In [1]: import numpy as np

In [2]: np.set_printoptions(suppress=True, linewidth=200)

In [3]: rnd = lambda a: np.round(a, 2) + 0

In [4]: Z = np.array([[-3, 0, 0, -1], [3, 1, 0, -3], [2, 1, -3, -3], [1, -1, -3, 1]])

In [5]: rng = np.random.default_rng(55)

In [6]: W0 = (rng.random((29, 4)) < 0.25) @ Z

In [7]: W0
Out[7]: 
array([[ 3,  0, -6, -2],
       [ 0,  0,  0,  0],
       [-3,  0,  0, -1],
       [-1,  1, -3, -4],
       [ 0,  0,  0,  0],
       [ 3,  0, -6, -2],
       [ 1, -1, -3,  1],
       [ 0,  0,  0,  0],
       [ 0,  0,  0,  0],
       [ 1, -1, -3,  1],
       [ 1, -1, -3,  1],
       [ 0,  0,  0,  0],
       [ 0,  1,  0, -4],
       [-3,  0,  0, -1],
       [ 1, -1, -3,  1],
       [ 0,  0,  0,  0],
       [ 1, -1, -3,  1],
       [-3,  0,  0, -1],
       [ 2,  1, -3, -3],
       [ 3,  1,  0, -3],
       [ 0,  0,  0,  0],
       [ 2,  1, -3, -3],
       [ 0,  0,  0,  0],
       [ 0,  0,  0,  0],
       [ 0,  0,  0,  0],
       [ 0,  0,  0,  0],
       [ 3,  1,  0, -3],
       [-1,  1, -3, -4],
       [-1,  1, -3, -4]])

In [8]: cen = W0 - W0.mean(axis=0)

In [9]: vecs = np.linalg.svd(cen)[2][:3]

In [10]: A2 = cen - cen @ vecs.T @ vecs

In [11]: rnd(np.linalg.norm(A2) / np.linalg.norm(cen))
Out[11]: np.float64(0.05)

In [12]: rnd((cen @ vecs.T).std(axis=0))
Out[12]: array([2.19, 1.75, 1.26])

In [13]: np.linalg.norm(A2, axis=1).round(6).argmax()
Out[13]: np.int64(12)

In [14]: rnd(np.diag(vecs.T @ vecs))
Out[14]: array([1.  , 0.14, 0.98, 0.87])

In [15]: D = np.linalg.norm(W0[:, None] - W0[None], axis=-1)

In [16]: np.flatnonzero(D[16] < D.mean() / 2)
Out[16]: array([ 6,  9, 10, 14, 16])

In [17]: (D + 1e9 * np.eye(29)).round(6).argmin(axis=1)
Out[17]: array([ 5,  4, 13, 27,  1,  0,  9,  1,  1,  6,  6,  1,  3,  2,  6,  1,  6,  2, 21, 26,  1, 18,  1,  1,  1,  1, 19,  3,  3])

In [18]: D.shape
Out[18]: (29, 29)

In [19]: data = np.loadtxt("run7.csv", delimiter=",")

In [20]: data
Out[20]: 
array([[ 0.9 , -0.5 , -1.68,  0.  ],
       [-1.3 ,  0.2 ,  2.74, -0.4 ],
       [-2.  , -1.6 ,  3.67,  0.1 ],
       [ 0.3 ,  0.8 , -0.46,  0.3 ],
       [-2.7 ,  0.  ,  5.54, -1.8 ],
       [ 1.5 ,  1.7 , -2.84,  0.1 ],
       [ 0.6 ,  0.5 , -1.29,  0.4 ],
       [-0.7 , -0.8 ,  0.98,  0.4 ],
       [-0.8 ,  2.2 ,  1.36, -0.1 ],
       [-1.6 ,  0.6 ,  3.05, -2.  ],
       [ 0.9 , -0.7 , -1.18,  0.7 ],
       [ 0.9 ,  0.7 , -1.3 , -0.9 ],
       [ 1.1 ,  2.1 , -2.44, -0.3 ],
       [-1.8 , -0.9 ,  3.82,  0.6 ],
       [ 0.6 ,  0.4 , -1.3 ,  0.8 ],
       [-0.2 , -2.5 , -0.22,  0.5 ]])

In [21]: x = np.array([-7, -7, 9, 5])

In [22]: y = data @ x

In [23]: coef, lr = np.zeros(4), 1 / np.linalg.norm(data, 2) ** 2

In [24]: for i in range(15):
    ...:     coef -= lr * data.T @ (data @ coef - y)
    ...:     if i % 5 == 0: print(i, round(np.linalg.norm(data @ coef - y), 2))
    ...: 
0 31.53
5 12.82
10 7.04

In [25]: rnd(coef)
Out[25]: array([-5.14, -7.53,  9.55,  2.94])

In [26]: cen = data - data.mean(axis=0)

In [27]: vecs = np.linalg.svd(cen)[2][:3]

In [28]: A2 = cen - cen @ vecs.T @ vecs

In [29]: np.linalg.norm(A2, axis=1).round(6).argmax()
Out[29]: np.int64(10)

In [30]: rnd(np.linalg.norm(A2) / np.linalg.norm(cen))
Out[30]: np.float64(0.04)

In [31]: rnd(np.cov(cen @ vecs.T, rowvar=False))
Out[31]: 
array([[8.52, 0.  , 0.  ],
       [0.  , 1.64, 0.  ],
       [0.  , 0.  , 0.35]])

In [32]: A2 = np.c_[data[:, :1] @ np.array([[0]]), np.array([1, 1, -3, 3, -1, -1, 0, 1, -2, -2, -1, 0, 3, 0, 0, 0])]

In [33]: A2
Out[33]: 
array([[ 0.,  1.],
       [ 0.,  1.],
       [ 0., -3.],
       [ 0.,  3.],
       [ 0., -1.],
       [ 0., -1.],
       [ 0.,  0.],
       [ 0.,  1.],
       [ 0., -2.],
       [ 0., -2.],
       [ 0., -1.],
       [ 0.,  0.],
       [ 0.,  3.],
       [ 0.,  0.],
       [ 0.,  0.],
       [ 0.,  0.]])

In [34]: rnd(np.linalg.norm(A2 - data @ np.linalg.lstsq(data, A2)[0], axis=0))
Out[34]: array([0.  , 5.74])

In [35]: rnd(np.linalg.norm(np.linalg.qr(data)[0].T @ A2, axis=0) ** 2 / ((A2 ** 2).sum(axis=0) + 1e-12))
Out[35]: array([0. , 0.2])

In [36]: np.linalg.matrix_rank(A2)
Out[36]: np.int64(1)

In [37]: A = np.loadtxt("block2.csv", delimiter=",")

In [38]: A
Out[38]: 
array([[ 0.16, -0.12,  1.19,  0.76],
       [ 0.54, -0.12,  2.97,  1.98],
       [ 0.61, -0.13,  4.3 ,  2.86],
       [ 0.79,  0.02,  4.76,  3.27],
       [ 0.8 ,  0.14,  4.82,  3.08],
       [-0.03, -0.18, -0.14, -0.15],
       [ 0.04,  0.02,  0.  ,  0.11],
       [ 0.78, -0.01,  4.22,  2.79],
       [ 0.09,  0.02,  1.21,  0.99],
       [ 0.89, -0.05,  4.85,  3.32],
       [ 0.95, -0.14,  5.34,  3.63],
       [ 0.3 ,  0.06,  2.45,  1.66],
       [ 0.55,  0.05,  3.62,  2.2 ]])

In [39]: q, R = np.linalg.qr(A)

In [40]: rnd(np.abs(np.diag(R)))
Out[40]: array([2.16, 0.35, 1.45, 0.37])

In [41]: np.trace(q @ q.T)
Out[41]: np.float64(4.0)

In [42]: np.allclose(R.T @ R, A.T @ A)
Out[42]: True

In [43]: A2 = np.c_[A[:, :1] @ np.array([[2]]), np.array([3, 3, 1, 0, 1, 2, 0, 3, 0, 1, 3, 3, 1])]

In [44]: A2
Out[44]: 
array([[ 0.32,  3.  ],
       [ 1.08,  3.  ],
       [ 1.22,  1.  ],
       [ 1.58,  0.  ],
       [ 1.6 ,  1.  ],
       [-0.06,  2.  ],
       [ 0.08,  0.  ],
       [ 1.56,  3.  ],
       [ 0.18,  0.  ],
       [ 1.78,  1.  ],
       [ 1.9 ,  3.  ],
       [ 0.6 ,  3.  ],
       [ 1.1 ,  1.  ]])

In [45]: rnd(np.linalg.norm(A2 - A @ np.linalg.lstsq(A, A2)[0], axis=0))
Out[45]: array([0.  , 4.22])

In [46]: rnd(np.linalg.lstsq(A, A2[:, 0])[0])
Out[46]: array([2., 0., 0., 0.])

In [47]: np.linalg.matrix_rank(A2)
Out[47]: np.int64(2)

In [48]: rnd(np.linalg.norm(np.linalg.qr(A)[0].T @ A2, axis=0) ** 2 / ((A2 ** 2).sum(axis=0) + 1e-12))
Out[48]: array([1.  , 0.66])

In [49]: cen = A - A.mean(axis=0)

In [50]: left, sigma, Vt = np.linalg.svd(cen, full_matrices=False)

In [51]: rnd(Vt[0] * np.sign(Vt[0, np.abs(Vt[0]).argmax()]))
Out[51]: array([0.15, 0.01, 0.83, 0.54])

In [52]: rnd(sigma)
Out[52]: array([8.08, 0.34, 0.3 , 0.22])

In [53]: np.linalg.matrix_rank(cen)
Out[53]: np.int64(4)

In [54]: rnd(cen.mean(axis=0))
Out[54]: array([0., 0., 0., 0.])

In [55]: rnd(sigma ** 2 / (sigma ** 2).sum())
Out[55]: array([1., 0., 0., 0.])

In [56]: rnd(np.abs(Vt[-1]))
Out[56]: array([0.94, 0.28, 0.17, 0.  ])

In [57]: np.searchsorted(np.cumsum(sigma ** 2) / (sigma ** 2).sum(), 0.9) + 1
Out[57]: np.int64(1)

In [58]: rnd((sigma ** 2).sum() ** 2 / (sigma ** 4).sum())
Out[58]: np.float64(1.01)

In [59]: np.abs(left[:, 0]).argmax()
Out[59]: np.int64(5)

In [60]: A2 = A / np.linalg.norm(A, axis=1, keepdims=True)

In [61]: G = A2 @ A2.T

In [62]: rnd(np.linalg.norm(A2, axis=1))
Out[62]: array([1., 1., 1., 1., 1., 1., 1., 1., 1., 1., 1., 1., 1.])

In [63]: rnd(G[10])
Out[63]: array([ 1.  ,  1.  ,  1.  ,  1.  ,  1.  , -0.72,  0.56,  1.  ,  0.99,  1.  ,  1.  ,  1.  ,  1.  ])

In [64]: rnd(np.degrees(np.arccos(np.clip(G[10, 1], -1, 1))))
Out[64]: np.float64(0.88)

In [65]: (G - 2 * np.eye(13)).round(6).argmax(axis=1)
Out[65]: array([ 2, 10, 10,  9, 12,  6,  8,  9, 11, 10,  9,  3,  4])

In [66]: M = np.array([[-1, -1], [0, -2]])

In [67]: q, R = np.linalg.qr(M)

In [68]: q.T @ q
Out[68]: 
array([[1., 0.],
       [0., 1.]])

In [69]: q @ R
Out[69]: 
array([[-1., -1.],
       [ 0., -2.]])

In [70]: q
Out[70]: 
array([[ 1.,  0.],
       [-0.,  1.]])

In [71]: np.allclose(R.T @ R, M.T @ M)
Out[71]: True

In [72]: q.shape, R.shape
Out[72]: ((2, 2), (2, 2))

In [73]: A2 = M + rng.integers(-2, 3, (2, 1)) @ rng.integers(-2, 3, (1, 2))

In [74]: A2
Out[74]: 
array([[ 3,  1],
       [ 0, -2]])

In [75]: A2 - M
Out[75]: 
array([[4, 2],
       [0, 0]])

In [76]: np.abs(A2 - M).sum(axis=1)
Out[76]: array([6, 0])

In [77]: rnd(np.linalg.svd(A2 - M, compute_uv=False))
Out[77]: array([4.47, 0.  ])

In [78]: np.allclose(M, M.T)
Out[78]: False

In [79]: rnd(np.abs(np.linalg.eigvals(M)).max())
Out[79]: np.float64(2.0)

In [80]: np.linalg.matrix_power(M, 3)
Out[80]: 
array([[-1, -7],
       [ 0, -8]])

In [81]: rnd(np.sort(np.abs(np.linalg.eigvals(M))))
Out[81]: array([1., 2.])

In [82]: np.allclose(M @ M.T, M.T @ M)
Out[82]: False

In [83]: M @ M
Out[83]: 
array([[1, 3],
       [0, 4]])

In [84]: (M + M.T) / 2
Out[84]: 
array([[-1. , -0.5],
       [-0.5, -2. ]])

In [85]: rnd(np.linalg.det(M))
Out[85]: np.float64(2.0)

In [86]: (M - M.T) / 2
Out[86]: 
array([[ 0. , -0.5],
       [ 0.5,  0. ]])

In [87]: F = np.loadtxt("sample2.csv", delimiter=",")

In [88]: F
Out[88]: 
array([[  3.99,  -5.02,  16.99,  -3.03],
       [ 18.03, -15.06,  20.98,  -8.99],
       [ -0.99,   0.01,   4.97,   0.01]])

In [89]: def softmax(z):
    ...:     e = np.exp(z - z.max(axis=-1, keepdims=True))
    ...:     return e / e.sum(axis=-1, keepdims=True)
    ...: 

In [90]: rnd(softmax(10 * F[1]))
Out[90]: array([0., 0., 1., 0.])

In [91]: scores = F @ F.T / np.sqrt(4)

In [92]: rnd(softmax(scores + np.triu(np.full(scores.shape, -np.inf), 1)))
Out[92]: 
array([[1.  , 0.  , 0.  ],
       [0.  , 1.  , 0.  ],
       [0.05, 0.95, 0.  ]])

In [93]: softmax(scores)[1] @ F
Out[93]: array([ 18.03, -15.06,  20.98,  -8.99])

In [94]: rnd(softmax(scores))
Out[94]: 
array([[0.  , 1.  , 0.  ],
       [0.  , 1.  , 0.  ],
       [0.05, 0.95, 0.  ]])

In [95]: f = np.array([1, 2])

In [96]: rnd(np.correlate(F[1], F[2], "full"))
Out[96]: array([  0.18,  89.46, -74.46,  86.18, -29.56, -20.86,   8.9 ])

In [97]: rnd(np.cross(F[1, :3], F[2, :3]))
Out[97]: array([ -75.06, -110.38,  -14.73])

In [98]: [round(float(x), 2) for x in np.linalg.svd(F, compute_uv=False)[:3]]
Out[98]: [36.89, 8.73, 0.03]

In [99]: np.argsort(-np.linalg.norm(F, axis=0).round(6), kind="stable")[:3]
Out[99]: array([2, 0, 1])

In [100]: t = np.radians(90)

In [101]: R = np.eye(4)

In [102]: R[3, 3] = R[0, 0] = np.cos(t)

In [103]: R[3, 0], R[0, 3] = -np.sin(t), np.sin(t)

In [104]: rnd(R)
Out[104]: 
array([[ 0.,  0.,  0.,  1.],
       [ 0.,  1.,  0.,  0.],
       [ 0.,  0.,  1.,  0.],
       [-1.,  0.,  0.,  0.]])

In [105]: A2 = F @ R.T

In [106]: rnd(np.linalg.svd(F, compute_uv=False)), rnd(np.linalg.svd(A2, compute_uv=False))
Out[106]: (array([36.89,  8.73,  0.03]), array([36.89,  8.73,  0.03]))

In [107]: rnd(A2)
Out[107]: 
array([[ -3.03,  -5.02,  16.99,  -3.99],
       [ -8.99, -15.06,  20.98, -18.03],
       [  0.01,   0.01,   4.97,   0.99]])

In [108]: np.allclose(np.linalg.norm(F, axis=1), np.linalg.norm(A2, axis=1))
Out[108]: True

In [109]: rnd(np.linalg.det(R)), np.trace(R)
Out[109]: (np.float64(1.0), np.float64(2.0))

In [110]: np.allclose(F @ F.T, A2 @ A2.T)
Out[110]: True

In [111]: rnd(np.abs(A2 - F).max(axis=0))
Out[111]: array([27.02,  0.  ,  0.  ,  9.04])

In [112]: feats = np.load("a.npy")

In [113]: feats
Out[113]: 
array([[ 2,  8, -5,  8,  0, -7],
       [ 0, -2, -9, -9,  4,  0],
       [ 0,  0, -2,  8,  2, -8],
       [ 0,  0,  0, -7,  3, -9],
       [ 0,  0,  0,  0, -8, -8],
       [ 0,  0,  0,  0,  0,  2]])

In [114]: feats.reshape(2, -1)
Out[114]: 
array([[ 2,  8, -5,  8,  0, -7,  0, -2, -9, -9,  4,  0,  0,  0, -2,  8,  2, -8],
       [ 0,  0,  0, -7,  3, -9,  0,  0,  0,  0, -8, -8,  0,  0,  0,  0,  0,  2]])

In [115]: feats.reshape(-1, 2)
Out[115]: 
array([[ 2,  8],
       [-5,  8],
       [ 0, -7],
       [ 0, -2],
       [-9, -9],
       [ 4,  0],
       [ 0,  0],
       [-2,  8],
       [ 2, -8],
       [ 0,  0],
       [ 0, -7],
       [ 3, -9],
       [ 0,  0],
       [ 0,  0],
       [-8, -8],
       [ 0,  0],
       [ 0,  0],
       [ 0,  2]])

In [116]: feats.ravel(order="F")
Out[116]: array([ 2,  0,  0,  0,  0,  0,  8, -2,  0,  0,  0,  0, -5, -9, -2,  0,  0,  0,  8, -9,  8, -7,  0,  0,  0,  4,  2,  3, -8,  0, -7,  0, -8, -9, -8,  2])

In [117]: blk = feats.reshape(6, 2, -1)

In [118]: np.swapaxes(blk, 1, 2)[2]
Out[118]: 
array([[ 0,  8],
       [ 0,  2],
       [-2, -8]])

In [119]: blk.transpose(1, 0, 2)
Out[119]: 
array([[[ 2,  8, -5],
        [ 0, -2, -9],
        [ 0,  0, -2],
        [ 0,  0,  0],
        [ 0,  0,  0],
        [ 0,  0,  0]],

       [[ 8,  0, -7],
        [-9,  4,  0],
        [ 8,  2, -8],
        [-7,  3, -9],
        [ 0, -8, -8],
        [ 0,  0,  2]]])

In [120]: np.einsum("ihd,ihd->ih", blk, blk)
Out[120]: 
array([[ 93, 113],
       [ 85,  97],
       [  4, 132],
       [  0, 139],
       [  0, 128],
       [  0,   4]])

In [121]: blk[:, 0]
Out[121]: 
array([[ 2,  8, -5],
       [ 0, -2, -9],
       [ 0,  0, -2],
       [ 0,  0,  0],
       [ 0,  0,  0],
       [ 0,  0,  0]])
